$ python3 -q
>>> import numpy as np
>>> from numpy import linalg as LA
>>> np.set_printoptions(precision=2, suppress=True, linewidth=200, floatmode="fixed")
>>> arr = np.load("w.npy")
>>> arr
array([[3.00, 1.00, 1.00, 1.00, 1.00, 1.00, 1.00, 1.00, 1.00, 1.00, 1.00, 1.00],
       [1.00, 3.00, 1.00, 1.00, 1.00, 1.00, 1.00, 1.00, 1.00, 1.00, 1.00, 1.00],
       [1.00, 1.00, 3.00, 1.00, 1.00, 1.00, 1.00, 1.00, 1.00, 1.00, 1.00, 1.00],
       [1.00, 1.00, 1.00, 3.00, 1.00, 1.00, 1.00, 1.00, 1.00, 1.00, 1.00, 1.00],
       [1.00, 1.00, 1.00, 1.00, 3.00, 1.00, 1.00, 1.00, 1.00, 1.00, 1.00, 1.00],
       [1.00, 1.00, 1.00, 1.00, 1.00, 3.00, 1.00, 1.00, 1.00, 1.00, 1.00, 1.00],
       [1.00, 1.00, 1.00, 1.00, 1.00, 1.00, 3.00, 1.00, 1.00, 1.00, 1.00, 1.00],
       [1.00, 1.00, 1.00, 1.00, 1.00, 1.00, 1.00, 3.00, 1.00, 1.00, 1.00, 1.00],
       [1.00, 1.00, 1.00, 1.00, 1.00, 1.00, 1.00, 1.00, 3.00, 1.00, 1.00, 1.00],
       [1.00, 1.00, 1.00, 1.00, 1.00, 1.00, 1.00, 1.00, 1.00, 3.00, 1.00, 1.00],
       [1.00, 1.00, 1.00, 1.00, 1.00, 1.00, 1.00, 1.00, 1.00, 1.00, 3.00, 1.00],
       [1.00, 1.00, 1.00, 1.00, 1.00, 1.00, 1.00, 1.00, 1.00, 1.00, 1.00, 3.00]])
>>> q, vecs = LA.qr(arr[:, :7])[0], LA.qr(arr[:, 7:])[0]
>>> sig = LA.svd(q.T @ vecs, compute_uv=False)
>>> np.degrees(np.arccos(sig.clip(0, 1)))
array([16.48, 90.00, 90.00, 90.00, 90.00])
>>> sig.round(2) + 0
array([0.96, 0.00, 0.00, 0.00, 0.00])
>>> mat = np.load("out19.npy")
>>> mat
array([[-1.97,  0.13,  0.23,  0.04, -1.93,  1.71, -1.10, -1.94,  0.05],
       [-1.90,  0.03,  0.06,  0.01, -1.84,  1.95, -1.02, -1.98, -0.08],
       [-2.03, -0.04, -0.01,  0.03, -2.15,  2.05, -0.86, -2.18,  0.07],
       [-1.93,  0.06,  0.07,  0.01, -2.06,  1.88, -1.23, -2.00,  0.06],
       [ 1.09,  2.00, -1.11, -1.93, -1.65, -0.09,  0.95,  2.03,  0.96],
       [ 0.99,  1.89, -1.12, -2.07, -1.89,  0.06,  1.03,  2.07,  0.88],
       [ 0.97,  2.06, -1.00, -1.91, -1.89,  0.06,  1.03,  1.95,  1.03],
       [ 1.04,  2.07, -1.05, -2.03, -1.99, -0.03,  0.93,  2.07,  0.85],
       [ 2.09,  0.88, -0.11, -0.93, -2.00,  0.01, -1.03,  1.88, -1.99],
       [ 1.93,  1.13, -0.01, -0.98, -2.06,  0.06, -1.00,  1.84, -1.91],
       [ 1.78,  0.83,  0.10, -1.02, -1.86, -0.02, -0.89,  1.86, -1.92],
       [ 2.09,  1.02,  0.10, -0.88, -2.11,  0.01, -1.13,  1.94, -1.91]])
>>> B = mat / np.sqrt((mat ** 2).mean(axis=1, keepdims=True))
>>> B[3]
array([-1.40,  0.04,  0.05,  0.01, -1.50,  1.37, -0.89, -1.45,  0.04])
>>> LA.norm(B, axis=1)
array([3.00, 3.00, 3.00, 3.00, 3.00, 3.00, 3.00, 3.00, 3.00, 3.00, 3.00, 3.00])
>>> LA.matrix_rank(B) == LA.matrix_rank(mat)
np.True_
>>> LA.matrix_rank(mat, rtol=0.1)
np.int64(3)
>>> x = np.array([0, 1, 4, 2, -1, 2, 3, 3, -2])
>>> rhs = mat @ x
>>> c, lr = np.zeros(9), 1 / LA.norm(mat, 2) ** 2
>>> for i in range(60):
...     c -= lr * mat.T @ (mat @ c - rhs)
...     if i % 10 == 0: print(i, round(LA.norm(mat @ c - rhs), 2))
... 
0 5.73
10 1.46
20 1.43
30 1.42
40 1.42
50 1.41
>>> round(LA.cond(mat), 2)
np.float64(581.82)
>>> c
array([ 1.04,  0.18,  0.27, -0.18, -0.46, -0.24, -0.38,  0.92, -1.13])
>>> F = np.loadtxt("m.csv", delimiter=",")
>>> F.round(2) + 0
array([[ 0.31, -5.13, -0.77, -2.33],
       [-0.16, -1.80,  0.26, -0.37],
       [-0.20, -1.49,  0.29, -0.24],
       [-0.23, -1.21,  0.30, -0.13],
       [ 0.00,  0.00,  0.00,  0.00],
       [ 0.15,  0.14,  0.04,  0.02],
       [ 1.27,  1.52,  1.86,  1.33],
       [ 1.60,  2.13,  2.75,  2.01],
       [ 2.09,  3.20,  4.29,  3.23],
       [ 2.70,  4.82,  6.56,  5.08],
       [ 2.95,  5.58,  7.61,  5.95],
       [ 4.53, 11.27, 15.27, 12.42]])
>>> B = np.array([[-2, -3], [1, 3], [-2, -1], [0, 0]])
>>> LA.matrix_rank(F @ B)
np.int64(2)
>>> LA.matrix_rank(np.vstack([F, B.T]))
np.int64(4)
>>> x = np.array([0, 0, -1, -1])
>>> h1 = np.maximum(F @ x, 0)
>>> np.flatnonzero(h1 > 1e-9)
array([0, 1])
>>> np.round(np.tanh(F @ x), 2) + 0
array([ 1.00,  0.12, -0.05, -0.16,  0.00, -0.06, -1.00, -1.00, -1.00, -1.00, -1.00, -1.00])
>>> A = np.loadtxt("data.csv", delimiter=",")
>>> A
array([[ 1.00,  5.00,  0.00,  0.00,  0.00,  0.00,  0.00,  0.00,  0.00,  0.00,  0.00,  0.00],
       [ 5.00,  2.00,  5.00,  0.00,  0.00,  0.00,  0.00,  0.00,  0.00,  0.00,  0.00,  0.00],
       [ 0.00,  5.00, -3.00,  5.00,  0.00,  0.00,  0.00,  0.00,  0.00,  0.00,  0.00,  0.00],
       [ 0.00,  0.00,  5.00,  3.00,  5.00,  0.00,  0.00,  0.00,  0.00,  0.00,  0.00,  0.00],
       [ 0.00,  0.00,  0.00,  5.00,  3.00,  5.00,  0.00,  0.00,  0.00,  0.00,  0.00,  0.00],
       [ 0.00,  0.00,  0.00,  0.00,  5.00, -2.00,  5.00,  0.00,  0.00,  0.00,  0.00,  0.00],
       [ 0.00,  0.00,  0.00,  0.00,  0.00,  5.00,  0.00,  5.00,  0.00,  0.00,  0.00,  0.00],
       [ 0.00,  0.00,  0.00,  0.00,  0.00,  0.00,  5.00, -1.00,  5.00,  0.00,  0.00,  0.00],
       [ 0.00,  0.00,  0.00,  0.00,  0.00,  0.00,  0.00,  5.00, -3.00,  5.00,  0.00,  0.00],
       [ 0.00,  0.00,  0.00,  0.00,  0.00,  0.00,  0.00,  0.00,  5.00, -1.00,  5.00,  0.00],
       [ 0.00,  0.00,  0.00,  0.00,  0.00,  0.00,  0.00,  0.00,  0.00,  5.00, -2.00,  5.00],
       [ 0.00,  0.00,  0.00,  0.00,  0.00,  0.00,  0.00,  0.00,  0.00,  0.00,  5.00,  0.00]])
>>> vals, vecs = LA.eigh(A)
>>> np.round(vecs.T @ vecs, 2) + 0
array([[1.00, 0.00, 0.00, 0.00, 0.00, 0.00, 0.00, 0.00, 0.00, 0.00, 0.00, 0.00],
       [0.00, 1.00, 0.00, 0.00, 0.00, 0.00, 0.00, 0.00, 0.00, 0.00, 0.00, 0.00],
       [0.00, 0.00, 1.00, 0.00, 0.00, 0.00, 0.00, 0.00, 0.00, 0.00, 0.00, 0.00],
       [0.00, 0.00, 0.00, 1.00, 0.00, 0.00, 0.00, 0.00, 0.00, 0.00, 0.00, 0.00],
       [0.00, 0.00, 0.00, 0.00, 1.00, 0.00, 0.00, 0.00, 0.00, 0.00, 0.00, 0.00],
       [0.00, 0.00, 0.00, 0.00, 0.00, 1.00, 0.00, 0.00, 0.00, 0.00, 0.00, 0.00],
       [0.00, 0.00, 0.00, 0.00, 0.00, 0.00, 1.00, 0.00, 0.00, 0.00, 0.00, 0.00],
       [0.00, 0.00, 0.00, 0.00, 0.00, 0.00, 0.00, 1.00, 0.00, 0.00, 0.00, 0.00],
       [0.00, 0.00, 0.00, 0.00, 0.00, 0.00, 0.00, 0.00, 1.00, 0.00, 0.00, 0.00],
       [0.00, 0.00, 0.00, 0.00, 0.00, 0.00, 0.00, 0.00, 0.00, 1.00, 0.00, 0.00],
       [0.00, 0.00, 0.00, 0.00, 0.00, 0.00, 0.00, 0.00, 0.00, 0.00, 1.00, 0.00],
       [0.00, 0.00, 0.00, 0.00, 0.00, 0.00, 0.00, 0.00, 0.00, 0.00, 0.00, 1.00]])
>>> LA.eigvalsh(A @ A)
array([  1.20,   2.51,   8.74,   9.00,  34.91,  39.32,  54.18,  66.55,  68.38,  83.71, 113.07, 119.42])
>>> np.abs(vecs[:, -1]).round(6).argmax()
np.int64(4)
>>> LA.svd(A, compute_uv=False)
array([10.93, 10.63,  9.15,  8.27,  8.16,  7.36,  6.27,  5.91,  3.00,  2.96,  1.58,  1.10])
>>> round(float(vals.sum()), 2), np.trace(A)
(-3.0, np.float64(-3.0))
>>> np.round(vecs @ np.diag(vals) @ vecs.T, 2) + 0
array([[ 1.00,  5.00,  0.00,  0.00,  0.00,  0.00,  0.00,  0.00,  0.00,  0.00,  0.00,  0.00],
       [ 5.00,  2.00,  5.00,  0.00,  0.00,  0.00,  0.00,  0.00,  0.00,  0.00,  0.00,  0.00],
       [ 0.00,  5.00, -3.00,  5.00,  0.00,  0.00,  0.00,  0.00,  0.00,  0.00,  0.00,  0.00],
       [ 0.00,  0.00,  5.00,  3.00,  5.00,  0.00,  0.00,  0.00,  0.00,  0.00,  0.00,  0.00],
       [ 0.00,  0.00,  0.00,  5.00,  3.00,  5.00,  0.00,  0.00,  0.00,  0.00,  0.00,  0.00],
       [ 0.00,  0.00,  0.00,  0.00,  5.00, -2.00,  5.00,  0.00,  0.00,  0.00,  0.00,  0.00],
       [ 0.00,  0.00,  0.00,  0.00,  0.00,  5.00,  0.00,  5.00,  0.00,  0.00,  0.00,  0.00],
       [ 0.00,  0.00,  0.00,  0.00,  0.00,  0.00,  5.00, -1.00,  5.00,  0.00,  0.00,  0.00],
       [ 0.00,  0.00,  0.00,  0.00,  0.00,  0.00,  0.00,  5.00, -3.00,  5.00,  0.00,  0.00],
       [ 0.00,  0.00,  0.00,  0.00,  0.00,  0.00,  0.00,  0.00,  5.00, -1.00,  5.00,  0.00],
       [ 0.00,  0.00,  0.00,  0.00,  0.00,  0.00,  0.00,  0.00,  0.00,  5.00, -2.00,  5.00],
       [ 0.00,  0.00,  0.00,  0.00,  0.00,  0.00,  0.00,  0.00,  0.00,  0.00,  5.00,  0.00]])
>>> np.round(vecs.T @ A @ vecs, 2) + 0
array([[-10.93,   0.00,   0.00,   0.00,   0.00,   0.00,   0.00,   0.00,   0.00,   0.00,   0.00,   0.00],
       [  0.00,  -9.15,   0.00,   0.00,   0.00,   0.00,   0.00,   0.00,   0.00,   0.00,   0.00,   0.00],
       [  0.00,   0.00,  -8.27,   0.00,   0.00,   0.00,   0.00,   0.00,   0.00,   0.00,   0.00,   0.00],
       [  0.00,   0.00,   0.00,  -6.27,   0.00,   0.00,   0.00,   0.00,   0.00,   0.00,   0.00,   0.00],
       [  0.00,   0.00,   0.00,   0.00,  -2.96,   0.00,   0.00,   0.00,   0.00,   0.00,   0.00,   0.00],
       [  0.00,   0.00,   0.00,   0.00,   0.00,  -1.58,   0.00,   0.00,   0.00,   0.00,   0.00,   0.00],
       [  0.00,   0.00,   0.00,   0.00,   0.00,   0.00,   1.10,   0.00,   0.00,   0.00,   0.00,   0.00],
       [  0.00,   0.00,   0.00,   0.00,   0.00,   0.00,   0.00,   3.00,   0.00,   0.00,   0.00,   0.00],
       [  0.00,   0.00,   0.00,   0.00,   0.00,   0.00,   0.00,   0.00,   5.91,   0.00,   0.00,   0.00],
       [  0.00,   0.00,   0.00,   0.00,   0.00,   0.00,   0.00,   0.00,   0.00,   7.36,   0.00,   0.00],
       [  0.00,   0.00,   0.00,   0.00,   0.00,   0.00,   0.00,   0.00,   0.00,   0.00,   8.16,   0.00],
       [  0.00,   0.00,   0.00,   0.00,   0.00,   0.00,   0.00,   0.00,   0.00,   0.00,   0.00,  10.63]])
>>> W0 = np.vander(np.arange(12) - 2, 4, increasing=True)
>>> W0
array([[  1,  -2,   4,  -8],
       [  1,  -1,   1,  -1],
       [  1,   0,   0,   0],
       [  1,   1,   1,   1],
       [  1,   2,   4,   8],
       [  1,   3,   9,  27],
       [  1,   4,  16,  64],
       [  1,   5,  25, 125],
       [  1,   6,  36, 216],
       [  1,   7,  49, 343],
       [  1,   8,  64, 512],
       [  1,   9,  81, 729]])
>>> [round(float(x), 2) for x in LA.svd(W0, compute_uv=False)[:3]]
[996.81, 21.67, 3.84]
>>> round(np.log10(LA.cond(W0)))
3
>>> np.abs(LA.svd(W0)[2][-1])
array([0.99, 0.09, 0.12, 0.01])
>>> np.argsort(-LA.norm(W0, axis=0).round(6), kind="stable")[:3]
array([3, 2, 1])
>>> LA.cond(W0) > 100
np.True_
>>> round(float(LA.norm(W0, 2) / LA.norm(W0)), 2)
1.0
>>> LA.matrix_rank(W0, rtol=0.1)
np.int64(1)
>>> x = np.array([4, 3, 0, 2])
>>> W0 * x
array([[   4,   -6,    0,  -16],
       [   4,   -3,    0,   -2],
       [   4,    0,    0,    0],
       [   4,    3,    0,    2],
       [   4,    6,    0,   16],
       [   4,    9,    0,   54],
       [   4,   12,    0,  128],
       [   4,   15,    0,  250],
       [   4,   18,    0,  432],
       [   4,   21,    0,  686],
       [   4,   24,    0, 1024],
       [   4,   27,    0, 1458]])
>>> np.einsum("ij,j->i", W0, x)
array([ -18,   -1,    4,    9,   26,   67,  144,  269,  454,  711, 1052, 1489])
>>> W0 @ x
array([ -18,   -1,    4,    9,   26,   67,  144,  269,  454,  711, 1052, 1489])
>>> U, sig, VT = LA.svd(W0)
>>> sig
array([996.81,  21.67,   3.84,   1.96])
>>> np.argmax(sig[:-1] / (sig[1:] + 1e-6)) + 1
np.int64(1)
>>> B = U[:, :1] @ np.diag(sig[:1]) @ VT[:1]
>>> np.round(LA.norm(W0 - B, 2), 2), round(float(sig[1]), 2)
(np.float64(21.67), 21.67)
>>> round(np.abs(W0 - B).max(), 2)
np.float64(9.41)
>>> LA.matrix_rank(B)
np.int64(1)
>>> data = np.loadtxt("mat.csv", delimiter=",")
>>> data
array([[ 1.00, -1.00, -1.00,  1.00, -1.00,  1.00,  1.00, -1.00],
       [ 1.00, -1.00, -1.00,  1.00,  1.00, -1.00, -1.00,  1.00],
       [ 1.00,  1.00, -1.00, -1.00, -1.00, -1.00,  1.00,  1.00],
       [ 1.00, -1.00,  1.00, -1.00, -1.00,  1.00, -1.00,  1.00],
       [ 1.00,  1.00, -1.00, -1.00,  1.00,  1.00, -1.00, -1.00],
       [ 1.00, -1.00,  1.00, -1.00,  1.00, -1.00,  1.00, -1.00]])
>>> rng = np.random.default_rng(346532)
>>> B = data + rng.integers(-2, 3, (6, 1)) @ rng.integers(-2, 3, (1, 8))
>>> B
array([[ 2.00,  1.00, -1.00, -1.00, -1.00,  0.00,  2.00,  0.00],
       [-1.00, -5.00, -1.00,  5.00,  1.00,  1.00, -3.00, -1.00],
       [ 2.00,  3.00, -1.00, -3.00, -1.00, -2.00,  2.00,  2.00],
       [ 1.00, -1.00,  1.00, -1.00, -1.00,  1.00, -1.00,  1.00],
       [ 0.00, -1.00, -1.00,  1.00,  1.00,  2.00, -2.00, -2.00],
       [ 0.00, -3.00,  1.00,  1.00,  1.00,  0.00,  0.00, -2.00]])
>>> LA.matrix_rank(B - data, tol=1e-8)
np.int64(1)
>>> np.round(LA.svd(B - data, compute_uv=False), 2) + 0
array([9.80, 0.00, 0.00, 0.00, 0.00, 0.00])
